>>> import numpy as np
>>> import numpy.linalg as la
>>> np.set_printoptions(precision=3, suppress=True, linewidth=100)
>>> mat = np.loadtxt("test11.csv", delimiter=",")
>>> mat
array([[ 20.26 ,   3.302,  -4.561,   6.602,   9.228],
       [ -1.11 , -15.273,  17.867,   3.265,  -2.452],
       [  2.342,   5.582,   0.119,   5.997,  22.222],
       [ -2.7  , -16.517,  16.06 ,   2.786,  -2.609],
       [  0.666,   4.829,  -0.459,   7.001,  22.783],
       [ -3.596, -14.242,  16.965,   3.768,  -1.976],
       [ 18.6  ,   4.557,  -4.912,   6.011,   7.065],
       [ -0.449, -12.188,  17.204,   2.384,  -3.351],
       [  2.098,   4.234,  -0.054,   7.316,  21.986],
       [  2.199,   6.588,   0.543,   6.982,  23.07 ],
       [ -2.767, -13.23 ,  16.952,   3.067,  -2.397],
       [  2.112,   6.65 ,  -0.122,   7.36 ,  21.526],
       [  2.016,   3.856,  -0.454,   7.561,  21.725],
       [  0.971,   4.781,  -0.884,   7.024,  22.6  ],
       [ 20.293,   3.178,  -5.714,   6.528,   9.976],
       [  2.166,   5.482,  -0.394,   7.739,  20.489],
       [  3.013,   4.561,   0.012,   6.607,  21.632],
       [  2.045,   4.687,   1.387,   7.774,  21.426],
       [ -1.222, -13.201,  18.941,   1.013,  -3.132],
       [  2.66 ,   4.392,  -0.179,   6.655,  21.863],
       [ -1.354, -14.641,  16.763,   3.051,  -1.838],
       [ -1.456, -14.328,  16.786,   3.513,  -3.591],
       [ -3.839, -13.91 ,  18.664,   2.888,  -1.481],
       [ 21.196,   4.305,  -6.549,   6.19 ,   9.84 ],
       [ 19.865,   2.039,  -3.098,   6.95 ,   8.949],
       [  1.904,   4.71 ,   0.784,   6.607,  21.69 ],
       [ 19.007,   3.23 ,  -5.175,   5.511,   8.907],
       [ 19.836,   1.026,  -4.795,   6.162,   8.781],
       [  1.61 ,   3.258,  -2.475,   6.962,  24.084],
       [ 19.844,   2.667,  -5.409,   7.671,   8.563],
       [ -2.89 , -12.989,  17.942,   4.709,  -2.994],
       [ -1.265, -13.574,  16.841,   2.574,  -1.621]])
>>> Xc = mat - mat.mean(axis=0)
>>> V = la.svd(Xc)[2][:3]
>>> Y = Xc - Xc @ V.T @ V
>>> np.round(np.cov(Xc @ V.T, rowvar=False), 3) + 0
array([[285.268,   0.   ,   0.   ],
       [  0.   ,  83.834,   0.   ],
       [  0.   ,   0.   ,   1.312]])
>>> np.diag(V.T @ V)
array([0.715, 0.961, 0.583, 0.022, 0.72 ])
>>> (Xc @ V.T).std(axis=0)
array([16.624,  9.012,  1.127])
>>> C2 = np.cov(mat, rowvar=False)
>>> np.corrcoef(mat.T)
array([[ 1.   ,  0.517, -0.736,  0.444,  0.122],
       [ 0.517,  1.   , -0.945,  0.925,  0.9  ],
       [-0.736, -0.945,  1.   , -0.885, -0.753],
       [ 0.444,  0.925, -0.885,  1.   ,  0.867],
       [ 0.122,  0.9  , -0.753,  0.867,  1.   ]])
>>> la.eigvalsh(C2)[::-1]
array([285.268,  83.834,   1.312,   0.58 ,   0.404])
>>> mat.std(axis=0)
array([ 8.759,  8.735,  9.443,  1.948, 10.668])
>>> C2.shape
(5, 5)
>>> np.round(np.corrcoef(mat[:, 2], mat[:, 0])[0, 1], 3)
np.float64(-0.736)
>>> np.median(mat, axis=0)
array([ 2.03 ,  3.244, -0.021,  6.359,  9.088])
>>> Xc = (mat - mat.mean(axis=0)) / mat.std(axis=0)
>>> np.argwhere(np.abs(Xc) > 2)
array([[18,  3]])
>>> coef = la.lstsq(np.delete(Xc, 4, axis=1), Xc[:, 4])[0]
>>> np.abs(coef).argmax()
np.int64(2)
>>> coef
array([-0.743,  0.514, -0.811,  0.002])
>>> Xc = mat - mat.mean(axis=0)
>>> Uu, sv, Vh = la.svd(Xc, full_matrices=False)
>>> np.abs(Vh[0]).argmax()
np.int64(4)
>>> Vh[0] * np.sign(Vh[0, np.abs(Vh[0]).argmax()])
array([ 0.308,  0.521, -0.554,  0.109,  0.561])
>>> np.abs(Uu[:, 0]).argmax()
np.int64(3)
>>> np.round(Xc.mean(axis=0), 3) + 0
array([0., 0., 0., 0., 0.])
>>> (np.sign(Uu[:, 0]) == np.sign(Uu[0, 0])).astype(int)
array([1, 0, 1, 0, 1, 0, 1, 0, 1, 1, 0, 1, 1, 1, 1, 1, 1, 1, 0, 1, 0, 0, 0, 1, 1, 1, 1, 1, 1, 1, 0,
       0])
>>> np.abs(Vh[-1])
array([0.344, 0.114, 0.499, 0.741, 0.266])
>>> sv ** 2 / (sv ** 2).sum()
array([0.768, 0.226, 0.004, 0.002, 0.001])
>>> np.round((sv ** 2).sum() ** 2 / (sv ** 4).sum(), 3)
np.float64(1.56)
>>> rng = np.random.default_rng(495564)
>>> E = (rng.random((6, 6)) < 0.3) + np.eye(6)
>>> E /= E.sum(axis=1, keepdims=True)
>>> E
array([[0.333, 0.   , 0.333, 0.   , 0.333, 0.   ],
       [0.2  , 0.2  , 0.   , 0.2  , 0.2  , 0.2  ],
       [0.5  , 0.   , 0.5  , 0.   , 0.   , 0.   ],
       [0.   , 0.5  , 0.   , 0.5  , 0.   , 0.   ],
       [0.   , 0.   , 0.5  , 0.   , 0.5  , 0.   ],
       [0.   , 0.5  , 0.   , 0.   , 0.   , 0.5  ]])
>>> Y = E + rng.integers(-2, 3, (6, 5)) @ rng.integers(-2, 3, (5, 6))
>>> Y
array([[-3.667,  7.   , -3.667,  0.   , -3.667, -4.   ],
       [ 1.2  ,  1.2  , -4.   ,  1.2  , -1.8  , -0.8  ],
       [-1.5  , -2.   ,  3.5  ,  0.   , -1.   ,  0.   ],
       [-4.   ,  7.5  , -1.   ,  1.5  , -6.   , -4.   ],
       [-3.   , -1.   ,  4.5  ,  1.   ,  0.5  ,  1.   ],
       [ 2.   ,  6.5  , -5.   ,  8.   ,  5.   ,  6.5  ]])
>>> np.abs(Y - E).sum(axis=1)
array([23., 10.,  8., 23., 10., 32.])
>>> np.round(la.svd(Y - E, compute_uv=False), 3) + 0
array([15.408, 14.169,  6.721,  2.441,  1.646,  0.   ])
>>> Y - E
array([[-4.,  7., -4.,  0., -4., -4.],
       [ 1.,  1., -4.,  1., -2., -1.],
       [-2., -2.,  3.,  0., -1.,  0.],
       [-4.,  7., -1.,  1., -6., -4.],
       [-3., -1.,  4.,  1.,  0.,  1.],
       [ 2.,  6., -5.,  8.,  5.,  6.]])
>>> Y.ravel(order="F")
array([-3.667,  1.2  , -1.5  , -4.   , -3.   ,  2.   ,  7.   ,  1.2  , -2.   ,  7.5  , -1.   ,
        6.5  , -3.667, -4.   ,  3.5  , -1.   ,  4.5  , -5.   ,  0.   ,  1.2  ,  0.   ,  1.5  ,
        1.   ,  8.   , -3.667, -1.8  , -1.   , -6.   ,  0.5  ,  5.   , -4.   , -0.8  ,  0.   ,
       -4.   ,  1.   ,  6.5  ])
>>> T = Y.reshape(6, 2, -1)
>>> np.swapaxes(T, 1, 2)[5]
array([[ 2. ,  8. ],
       [ 6.5,  5. ],
       [-5. ,  6.5]])
>>> T.sum(axis=1)
array([[-3.667,  3.333, -7.667],
       [ 2.4  , -0.6  , -4.8  ],
       [-1.5  , -3.   ,  3.5  ],
       [-2.5  ,  1.5  , -5.   ],
       [-2.   , -0.5  ,  5.5  ],
       [10.   , 11.5  ,  1.5  ]])
>>> T.transpose(1, 0, 2)
array([[[-3.667,  7.   , -3.667],
        [ 1.2  ,  1.2  , -4.   ],
        [-1.5  , -2.   ,  3.5  ],
        [-4.   ,  7.5  , -1.   ],
        [-3.   , -1.   ,  4.5  ],
        [ 2.   ,  6.5  , -5.   ]],

       [[ 0.   , -3.667, -4.   ],
        [ 1.2  , -1.8  , -0.8  ],
        [ 0.   , -1.   ,  0.   ],
        [ 1.5  , -6.   , -4.   ],
        [ 1.   ,  0.5  ,  1.   ],
        [ 8.   ,  5.   ,  6.5  ]]])
>>> T[:, 0]
array([[-3.667,  7.   , -3.667],
       [ 1.2  ,  1.2  , -4.   ],
       [-1.5  , -2.   ,  3.5  ],
       [-4.   ,  7.5  , -1.   ],
       [-3.   , -1.   ,  4.5  ],
       [ 2.   ,  6.5  , -5.   ]])
